$ python -q
>>> import numpy as np
>>> from numpy import linalg as LA
>>> np.set_printoptions(precision=2, suppress=True, linewidth=160, floatmode="fixed")
>>> tidy = lambda a: np.round(a, 2) + 0
>>> J = np.load("case4.npy")
>>> J
array([[ -2,  -3,  -1],
       [ -6, -11,  11]])
>>> B = J / np.sqrt((J ** 2).mean(axis=1, keepdims=True))
>>> J - J.mean(axis=1, keepdims=True)
array([[ 0.00, -1.00,  1.00],
       [-4.00, -9.00, 13.00]])
>>> LA.matrix_rank(J - J.mean(axis=1, keepdims=True))
np.int64(2)
>>> LA.matrix_rank(B) == LA.matrix_rank(J)
np.True_
>>> A = np.load("sample1.npy")
>>> A
array([[-1.80,  3.59, -0.60],
       [-1.10,  2.21,  1.60],
       [ 1.10, -2.21,  1.10],
       [-0.70,  1.36, -0.40],
       [-1.10,  2.21, -1.80],
       [-1.00,  2.01, -1.10],
       [ 0.50, -1.01, -0.70],
       [-0.90,  1.78,  1.50],
       [ 0.80, -1.62,  1.00],
       [-0.60,  1.19, -1.70],
       [ 0.30, -0.60,  1.40],
       [ 0.10, -0.19, -0.40],
       [ 1.20, -2.41,  1.70],
       [ 1.50, -2.98,  0.10],
       [ 0.30, -0.60, -0.90],
       [ 0.50, -0.99, -0.20],
       [ 0.90, -1.77, -0.50],
       [-0.90,  1.78, -2.70],
       [ 1.10, -2.17,  2.00]])
>>> d = LA.norm(A[:, None] - A[None], axis=-1)
>>> LA.matrix_rank(d ** 2)
np.int64(5)
>>> np.flatnonzero(d[11] < d.mean() / 2)
array([ 6, 11, 14, 15])
>>> print(d[11].round(6).argsort(kind="stable")[:4])
[11 14 15  6]
>>> tidy(d[:5, :5])
array([[0.00, 2.69, 6.70, 2.49, 1.96],
       [2.69, 0.00, 4.96, 2.21, 3.40],
       [6.70, 4.96, 0.00, 4.27, 5.73],
       [2.49, 2.21, 4.27, 0.00, 1.69],
       [1.96, 3.40, 5.73, 1.69, 0.00]])
>>> (d + 1e9 * np.eye(19)).round(6).argmin(axis=1)
array([ 5,  7, 12,  5,  5,  4, 14,  1,  2,  5,  8, 14, 18,  2,  6,  6,  6,  4, 12])
>>> G = np.cov(A, rowvar=False)
>>> np.median(A, axis=0)
array([ 0.30, -0.60, -0.40])
>>> print(tidy(G))
[[ 0.97 -1.92  0.58]
 [-1.92  3.84 -1.15]
 [ 0.58 -1.15  1.82]]
>>> tidy(np.polyfit(A[:, 1], A[:, 2], 1))
array([-0.30, -0.04])
>>> Z = A[[6, 15]].astype(float)
>>> for _ in range(3):
...     idx = LA.norm(A[:, None] - Z, axis=-1).argmin(axis=1)
...     Z = np.array([A[idx == j].mean(axis=0) for j in range(2)])
... 
>>> idx
array([0, 0, 1, 0, 0, 0, 1, 0, 1, 0, 1, 1, 1, 1, 1, 1, 1, 0, 1])
>>> tidy(Z)
array([[-1.01,  2.02, -0.65],
       [ 0.75, -1.50,  0.42]])
>>> tidy(Z[1] - Z[0])
array([ 1.77, -3.52,  1.07])
>>> E = np.array([[3, 0, 3, 2], [1, 2, 2, 0], [0, 1, 1, 1]])
>>> E[-1] = E[0] + 2 * E[1]
>>> E
array([[3, 0, 3, 2],
       [1, 2, 2, 0],
       [5, 4, 7, 2]])
>>> print(np.argsort(-LA.norm(E, axis=0).round(6), kind="stable")[:3])
[2 0 1]
>>> left, sigma, VT = LA.svd(E)
>>> evecs = VT[:(sigma > 1e-8).sum()]
>>> rng = np.random.default_rng(343450)
>>> x0 = E[1] + 4 * E[2] + rng.integers(2) * np.eye(4)[1]
>>> x0
array([21.00, 18.00, 30.00,  8.00])
>>> print(tidy(LA.norm(x0 - evecs.T @ evecs @ x0)))
0.0
>>> np.allclose(evecs.T @ evecs @ x0, x0)
True
>>> LA.matrix_rank(np.vstack([E, x0]))
np.int64(2)
>>> tidy(np.diag(evecs.T @ evecs))
array([0.42, 0.75, 0.52, 0.31])
>>> left, sigma, VT = LA.svd(E)
>>> np.argmax(sigma[:-1] / (sigma[1:] + 1e-6)) + 1
np.int64(2)
>>> B = left[:, :2] @ np.diag(sigma[:2]) @ VT[:2]
>>> tidy(np.abs(E - B).max())
np.float64(0.0)
>>> LA.matrix_rank(E, rtol=0.05)
np.int64(2)
>>> tidy(LA.norm(E - B, 2)), tidy(sigma[2])
(np.float64(0.0), np.float64(0.0))
>>> LA.matrix_rank(B)
np.int64(2)
>>> print(tidy(B))
[[3.00 0.00 3.00 2.00]
 [1.00 2.00 2.00 0.00]
 [5.00 4.00 7.00 2.00]]
>>> B = E / LA.norm(E, axis=1)
Traceback (most recent call last):
  File "<python-input-48>", line 1, in <module>
    B = E / LA.norm(E, axis=1)
        ~~^~~~~~~~~~~~~~~~~~~~
ValueError: operands could not be broadcast together with shapes (3,4) (3,) 
>>> B = E / LA.norm(E, axis=1, keepdims=True)
>>> G = B @ B.T
>>> (G - 2 * np.eye(3)).round(6).argmax(axis=1)
array([2, 2, 1])
>>> tidy(np.degrees(np.arccos(np.clip(G[0, 1], -1, 1))))
np.float64(50.24)
>>> np.argwhere(np.triu(np.abs(G) > 0.95, 1))
array([], shape=(0, 2), dtype=int64)
>>> print(tidy(LA.norm(B, axis=1)))
[1.00 1.00 1.00]
>>> M = np.load("dump.npy")
>>> M
array([[4, 0, 0],
       [0, 0, 4],
       [0, 0, 0]])
>>> # rows and columns are dependent
>>> left, sigma, VT = LA.svd(M)
>>> sigma
array([4.00, 4.00, 0.00])
>>> B = left[:, :2] @ np.diag(sigma[:2]) @ VT[:2]
>>> print(tidy(LA.norm(M - B, 2)), sigma[2])
0.0 0.0
>>> print(LA.matrix_rank(B))
2
>>> B
array([[4.00, 0.00, 0.00],
       [0.00, 0.00, 4.00],
       [0.00, 0.00, 0.00]])
>>> theta = np.radians(120)
>>> Rm = np.eye(3)
>>> Rm[0, 0] = Rm[1, 1] = np.cos(theta)
>>> Rm[0, 1], Rm[1, 0] = -np.sin(theta), np.sin(theta)
>>> tidy(Rm)
array([[-0.50, -0.87,  0.00],
       [ 0.87, -0.50,  0.00],
       [ 0.00,  0.00,  1.00]])
>>> B = M @ Rm.T
>>> tidy(np.abs(B - M).max(axis=0))
array([6.00, 3.46, 0.00])
>>> tidy(LA.svd(M, compute_uv=False)), tidy(LA.svd(B, compute_uv=False))
(array([4.00, 4.00, 0.00]), array([4.00, 4.00, 0.00]))
>>> tidy(LA.svd(M, compute_uv=False))
array([4.00, 4.00, 0.00])
>>> M.T @ M
array([[16,  0,  0],
       [ 0,  0,  0],
       [ 0,  0, 16]])
>>> B = np.array([[1, -5], [2, -2]])
>>> Z = np.kron(B, M)
>>> Z.shape
(6, 6)
>>> tidy(LA.norm(Z, 2)), tidy(LA.norm(B, 2) * LA.norm(M, 2))
(np.float64(22.63), np.float64(22.63))
>>> idx = rng.permutation(3)
>>> idx
array([0, 2, 1])
>>> B = M[idx][:, idx]
>>> np.allclose(B, M)
False
>>> tidy(np.sort(np.abs(LA.eigvals(B))))
array([0.00, 0.00, 4.00])
>>> np.trace(B)
np.int64(4)
>>> W0 = np.load("a.npy")
>>> W0
array([[ 0,  2,  0,  0],
       [ 0,  1,  0,  0],
       [ 0, -1, -1,  0],
       [ 0,  0,  1,  0]])
>>> left, sigma, VT = LA.svd(W0)
>>> evecs = VT[:(sigma > 1e-8).sum()]
>>> x0 = W0[0] + -3 * W0[2] + rng.integers(2) * np.eye(4)[2]
>>> x0
array([0.00, 5.00, 3.00, 0.00])
>>> tidy(LA.norm(x0 - evecs.T @ evecs @ x0))
np.float64(0.0)
>>> np.allclose(evecs.T @ evecs @ x0, x0)
True
>>> tidy(evecs.T @ evecs)
array([[0.00, 0.00, 0.00, 0.00],
       [0.00, 1.00, 0.00, 0.00],
       [0.00, 0.00, 1.00, 0.00],
       [0.00, 0.00, 0.00, 0.00]])
>>> tidy(np.diag(evecs.T @ evecs))
array([0.00, 1.00, 1.00, 0.00])
>>> arr = np.load("x.npy")
>>> print(arr)
[[ 3 -4  0  0  0  0]
 [ 4 -2  0  0  0  0]
 [ 5  5  0  0  0  0]
 [ 0  0  3 -4  0  0]
 [ 0  0  4 -2  0  0]
 [ 0  0  5  5  0  0]
 [ 0  0  0  0  3 -4]
 [ 0  0  0  0  4 -2]
 [ 0  0  0  0  5  5]]
>>> x0 = np.array([-3, 3, -1, 3, -1, 3])
>>> rhs = arr @ x0
>>> tidy(LA.pinv(arr) @ arr)
array([[1.00, 0.00, 0.00, 0.00, 0.00, 0.00],
       [0.00, 1.00, 0.00, 0.00, 0.00, 0.00],
       [0.00, 0.00, 1.00, 0.00, 0.00, 0.00],
       [0.00, 0.00, 0.00, 1.00, 0.00, 0.00],
       [0.00, 0.00, 0.00, 0.00, 1.00, 0.00],
       [0.00, 0.00, 0.00, 0.00, 0.00, 1.00]])
>>> tidy(LA.solve(arr.T @ arr, arr.T @ rhs))
array([-3.00,  3.00, -1.00,  3.00, -1.00,  3.00])
>>> rhs
array([-21, -18,   0, -15, -10,  10, -15, -10,  10])
>>> try:
...     LA.solve(arr, rhs)
... except LA.LinAlgError as e:
...     print("failed:", e)
... 
failed: Last 2 dimensions of the array must be square
>>> rhs = rhs + 0.02 * rng.normal(size=9)
>>> tidy(rhs)
array([-20.99, -18.00,   0.00, -15.03,  -9.97,   9.99, -15.01, -10.00,   9.96])
>>> b, *_ = LA.lstsq(arr, rhs)
>>> print([round(float(LA.norm(LA.solve(arr.T @ arr + lam * np.eye(6), arr.T @ rhs))), 2) for lam in (0, 1, 10, 100)])
[6.16, 6.02, 4.99, 1.84]
>>> print(tidy(LA.norm(rhs - arr @ b)))
0.05
>>> B = np.c_[arr[:, :5] @ np.array([[-1, -3, 0, 1, -1],
...     [-2, 2, -1, 2, 2],
...     [0, -1, 2, 0, 2],
...     [-1, -2, 1, 3, -1],
...     [2, 0, 1, -3, -3]]), np.array([7, 0, 3, 9, 7, 3, 4, 5, 0])]
>>> B
array([[  5, -17,   4,  -5, -11,   7],
       [  0, -16,   2,   0,  -8,   0],
       [-15,  -5,  -5,  15,   5,   3],
       [  4,   5,   2, -12,  10,   9],
       [  2,   0,   6,  -6,  10,   7],
       [ -5, -15,  15,  15,   5,   3],
       [  6,   0,   3,  -9,  -9,   4],
       [  8,   0,   4, -12, -12,   5],
       [ 10,   0,   5, -15, -15,   0]])
>>> print(LA.matrix_rank(np.c_[arr, B]))
7
>>> tidy(LA.norm(LA.qr(arr)[0].T @ B, axis=0) ** 2 / ((B ** 2).sum(axis=0) + 1e-12))
array([1.00, 1.00, 1.00, 1.00, 1.00, 0.88])
>>> w1 = np.array([[3, -3, -2, -2, 1],
...     [-3, 1, 2, 2, 2],
...     [-1, 3, 2, 1, 3],
...     [-1, -3, -3, -2, 0],
...     [1, 1, 2, 1, -3],
...     [2, 3, 3, 0, -3]])
>>> b = np.array([-2, 3, 1, 2, 3])
>>> hid = np.maximum(arr @ w1 + b, 0)
>>> (hid > 0).astype(int)
array([[1, 0, 0, 0, 0],
       [1, 0, 0, 0, 1],
       [0, 0, 1, 1, 1],
       [0, 1, 1, 1, 1],
       [0, 1, 1, 1, 1],
       [0, 1, 0, 0, 1],
       [0, 0, 0, 1, 1],
       [0, 1, 1, 1, 0],
       [1, 1, 1, 1, 0]])
>>> hid
array([[19,  0,  0,  0,  0],
       [16,  0,  0,  0,  3],
       [ 0,  0,  1,  2, 18],
       [ 0, 24, 19, 13, 12],
       [ 0, 21, 15, 10, 15],
       [ 0,  3,  0,  0, 18],
       [ 0,  0,  0,  5,  6],
       [ 0,  1,  3,  6,  0],
       [13, 23, 26,  7,  0]])
>>> tidy((hid > 0).mean(axis=0))
array([0.33, 0.56, 0.56, 0.67, 0.67])
>>> Z = np.array([[3, 0], [3, 0], [0, 0], [3, 0], [0, 2]])
>>> (hid @ Z).round(6).argmax(axis=1)
array([0, 0, 1, 0, 0, 1, 0, 0, 0])
>>> hid @ Z
array([[ 57,   0],
       [ 48,   6],
       [  6,  36],
       [111,  24],
       [ 93,  30],
       [  9,  36],
       [ 15,  12],
       [ 21,   0],
       [129,   0]])
>>> B = np.array([[3, -3], [-1, -1], [2, 3], [-3, 0]])
>>> Z = np.array([[1, 0, 0, 2, -1], [-1, -1, 2, -1, 2]])
>>> data = B @ Z
>>> data
array([[ 6,  3, -6,  9, -9],
       [ 0,  1, -2, -1, -1],
       [-1, -3,  6,  1,  4],
       [-3,  0,  0, -6,  3]])
>>> tidy(LA.norm(data, 2) / LA.norm(data))
np.float64(0.92)
>>> [round(float(x), 2) for x in LA.svd(data, compute_uv=False)[:3]]
[17.6, 7.57, 0.0]
>>> B = data + rng.integers(-2, 3, (4, 2)) @ rng.integers(-2, 3, (2, 5))
>>> B
array([[ 10,   1,  -9,   7, -11],
       [ -4,   3,   0,  -1,  -1],
       [  1,  -4,   7,   5,   8],
       [ -5,   1,   3,  -2,   7]])
>>> tidy(LA.svd(B - data, compute_uv=False))
array([9.95, 6.79, 0.00, 0.00])
>>> left, sigma, VT = LA.svd(data)
>>> tidy(sigma)
array([17.60,  7.57,  0.00,  0.00])
>>> B = left[:, :2] @ np.diag(sigma[:2]) @ VT[:2]
>>> LA.matrix_rank(B)
np.int64(2)
>>> tidy(LA.norm(data - B, 2)), tidy(sigma[2])
(np.float64(0.0), np.float64(0.0))
>>> tidy(B)
array([[ 6.00,  3.00, -6.00,  9.00, -9.00],
       [ 0.00,  1.00, -2.00, -1.00, -1.00],
       [-1.00, -3.00,  6.00,  1.00,  4.00],
       [-3.00,  0.00,  0.00, -6.00,  3.00]])
>>> tidy(np.abs(data - B).max())
np.float64(0.0)
>>> def softmax(z):
...     e = np.exp(z - z.max(axis=-1, keepdims=True))
...     return e / e.sum(axis=-1, keepdims=True)
... 
>>> print(tidy(softmax(data).sum(axis=1)))
[1.00 1.00 1.00 1.00]
>>> tidy(softmax(10 * data[3]))
array([0.00, 0.00, 0.00, 0.00, 1.00])
>>> print(tidy(softmax(data[3] + 5)))
[0.00 0.05 0.05 0.00 0.91]
>>> scores = data @ data.T / np.sqrt(5)
>>> tidy(softmax(scores)[3] @ data)
array([-3.00,  0.00,  0.00, -6.00,  3.00])
>>> tidy(softmax(scores + np.triu(np.full(scores.shape, -np.inf), 1)))
array([[1.00, 0.00, 0.00, 0.00],
       [0.97, 0.03, 0.00, 0.00],
       [0.00, 0.00, 1.00, 0.00],
       [0.00, 0.00, 0.00, 1.00]])
>>> X = np.load("m.npy")
>>> print(X)
[[22  3  5  0]
 [ 4  2  2  0]
 [ 2  1 45  5]
 [ 3  5  3 14]]
>>> vals, evecs = LA.eig(X)
>>> print(tidy(np.sort(LA.eigvals(X @ X))))
[   2.08  191.20  467.23 2126.49]
>>> tidy(vals)
array([46.11, 21.62,  1.44, 13.83])
>>> tidy(np.sort(LA.eigvals(X.T)))
array([ 1.44, 13.83, 21.62, 46.11])
>>> left, sigma = LA.svd(X)
Traceback (most recent call last):
  File "<python-input-149>", line 1, in <module>
    left, sigma = LA.svd(X)
    ^^^^^^^^^^^
ValueError: too many values to unpack (expected 2)
>>> left, sigma, VT = LA.svd(X, full_matrices=False)
>>> tidy(np.abs(VT[0]))
array([0.14, 0.05, 0.98, 0.14])
>>> left.shape, sigma.shape, VT.shape
((4, 4), (4,), (4, 4))
>>> tidy(np.cumsum(sigma ** 2) / np.sum(sigma ** 2))
array([0.75, 0.93, 1.00, 1.00])
>>> tidy(left.T @ left)
array([[1.00, 0.00, 0.00, 0.00],
       [0.00, 1.00, 0.00, 0.00],
       [0.00, 0.00, 1.00, 0.00],
       [0.00, 0.00, 0.00, 1.00]])
>>> np.allclose(left * sigma @ VT, X)
True
>>> Q = X.astype(float).copy()
>>> for j in range(4):
...     Q[:, j] -= Q[:, :j] @ (Q[:, :j].T @ Q[:, j])
...     Q[:, j] /= LA.norm(Q[:, j])
... 
>>> print(tidy(Q.T @ X))
[[22.65  4.02  9.58  2.30]
 [ 0.00  4.78  8.47 13.76]
 [ 0.00  0.00 43.58  2.95]
 [ 0.00  0.00  0.00  4.21]]
>>> r0 = np.array([4, -1, -5, -3])
>>> B = X + np.outer(r0, np.eye(4)[3])
>>> LA.matrix_rank(B - X)
np.int64(1)
>>> print(tidy(LA.det(B) / LA.det(X)), tidy(1 + LA.solve(X, r0)[3]))
1.13 1.13
>>> Q, evecs = LA.qr(X[:, :1])[0], LA.qr(X[:, 1:])[0]
>>> sigma = LA.svd(Q.T @ evecs, compute_uv=False)
>>> tidy(sigma)
array([0.92])
>>> tidy(LA.norm(Q @ Q.T - evecs @ evecs.T, 2))
np.float64(1.0)
